>>> import numpy as np
>>> np.set_printoptions(precision=3, suppress=True, linewidth=100, floatmode="fixed")
>>> mat = np.load("w.npy")
>>> mat
array([[2, 0, 0, 0],
       [3, 2, 0, 0],
       [1, 3, 3, 0],
       [3, 1, 3, 3]])
>>> print(mat @ mat)
[[ 4  0  0  0]
 [12  4  0  0]
 [14 15  9  0]
 [21 14 18  9]]
>>> print(np.sort(np.linalg.eigvals(mat)))
[2.000 2.000 3.000 3.000]
>>> np.linalg.matrix_rank(mat - mat[0, 0] * np.eye(4))
np.int64(3)
>>> [int(np.linalg.matrix_rank(np.linalg.matrix_power(mat, p))) for p in range(1, 5)]
[4, 4, 4, 4]
>>> A2 = mat ** -1
Traceback (most recent call last):
  File "<python-input-8>", line 1, in <module>
    A2 = mat ** -1
         ~~~~^^~~~
ValueError: Integers to negative integer powers are not allowed.
>>> A2 = np.linalg.inv(mat)
>>> np.round(np.linalg.inv(A2), 3) + 0
array([[2.000, 0.000, 0.000, 0.000],
       [3.000, 2.000, 0.000, 0.000],
       [1.000, 3.000, 3.000, 0.000],
       [3.000, 1.000, 3.000, 3.000]])
>>> np.allclose(A2, mat.T)
False
>>> (np.abs(A2) > 1e-9).astype(int)
array([[1, 0, 0, 0],
       [1, 1, 0, 0],
       [1, 1, 1, 0],
       [1, 1, 1, 1]])
>>> np.round(mat @ A2, 3) + 0
array([[1.000, 0.000, 0.000, 0.000],
       [0.000, 1.000, 0.000, 0.000],
       [0.000, 0.000, 1.000, 0.000],
       [0.000, 0.000, 0.000, 1.000]])
>>> data = np.loadtxt("case11.csv", delimiter=",")
>>> data
array([[ 0.000, -2.000, -3.000],
       [ 0.000,  1.000,  3.000],
       [ 0.000,  2.000,  1.000]])
>>> U, s, VT = np.linalg.svd(data)
>>> V = VT[:(s > 1e-8).sum()]
>>> rng = np.random.default_rng(3151)
>>> x = data[2] + 4 * data[1] + rng.integers(2) * np.eye(3)[2]
>>> x
array([ 0.000,  6.000, 13.000])
>>> np.round(V.T @ V, 3) + 0
array([[0.000, 0.000, 0.000],
       [0.000, 1.000, 0.000],
       [0.000, 0.000, 1.000]])
>>> np.linalg.matrix_rank(np.vstack([data, x]))
np.int64(2)
>>> round(np.linalg.norm(x - V.T @ V @ x), 3)
np.float64(0.0)
>>> np.allclose(V.T @ V @ x, x)
True
>>> np.allclose(data, data.T)
False
>>> (data - data.T) / 2
array([[ 0.000, -1.000, -1.500],
       [ 1.000,  0.000,  0.500],
       [ 1.500, -0.500,  0.000]])
>>> data.inv()
Traceback (most recent call last):
  File "<python-input-27>", line 1, in <module>
    data.inv()
    ^^^^^^^^
AttributeError: 'numpy.ndarray' object has no attribute 'inv'
>>> round(float(np.abs(np.linalg.eigvals(data)).max()), 3)
3.449
>>> np.linalg.determinant(data)
Traceback (most recent call last):
  File "<python-input-29>", line 1, in <module>
    np.linalg.determinant(data)
    ^^^^^^^^^^^^^^^^^^^^^
AttributeError: module 'numpy.linalg' has no attribute 'determinant'
>>> np.allclose(data @ data.T, data.T @ data)
False
>>> data @ data
array([[ 0.000, -8.000, -9.000],
       [ 0.000,  7.000,  6.000],
       [ 0.000,  4.000,  7.000]])
>>> print(round(float(np.linalg.det(data)), 3))
0.0
>>> (data + data.T) / 2
array([[ 0.000, -1.000, -1.500],
       [-1.000,  1.000,  2.500],
       [-1.500,  2.500,  1.000]])
>>> feats = np.array([[0, -4, -5, 2], [0, 0, -3, -3], [0, 0, 0, 4], [0, 0, 0, 0]])
>>> U, s, VT = np.linalg.svd(feats)
>>> s
array([6.956, 5.383, 1.282, 0.000])
>>> np.argmax(s[:-1] / (s[1:] + 1e-6)) + 1
np.int64(3)
>>> A2 = U[:, :3] @ np.diag(s[:3]) @ VT[:3]
>>> A2.round(3) + 0
array([[ 0.000, -4.000, -5.000,  2.000],
       [ 0.000,  0.000, -3.000, -3.000],
       [ 0.000,  0.000,  0.000,  4.000],
       [ 0.000,  0.000,  0.000,  0.000]])
>>> round(float(np.linalg.norm(feats - A2, 2)), 3), s[3]
(0.0, np.float64(0.0))
>>> print(np.linalg.matrix_rank(A2))
3
>>> print(np.linalg.matrix_rank(feats - feats[0, 0] * np.eye(4)))
3
>>> feats @ feats
array([[  0,   0,  12,  -8],
       [  0,   0,   0, -12],
       [  0,   0,   0,   0],
       [  0,   0,   0,   0]])
>>> hat = np.triu(np.array([[1, 1, -2, 2], [1, -1, 2, 0], [2, 2, 0, -2], [0, 2, 1, 0]]), 1) + np.eye(4)
>>> A2 = hat @ feats @ np.linalg.inv(hat)
>>> np.round(np.linalg.det(A2), 3)
np.float64(0.0)
>>> print(hat @ feats - feats @ hat)
[[  0.000   0.000   5.000 -21.000]
 [  0.000   0.000   0.000   2.000]
 [  0.000   0.000   0.000   0.000]
 [  0.000   0.000   0.000   0.000]]
>>> np.linalg.matrix_rank(A2)
np.int64(3)
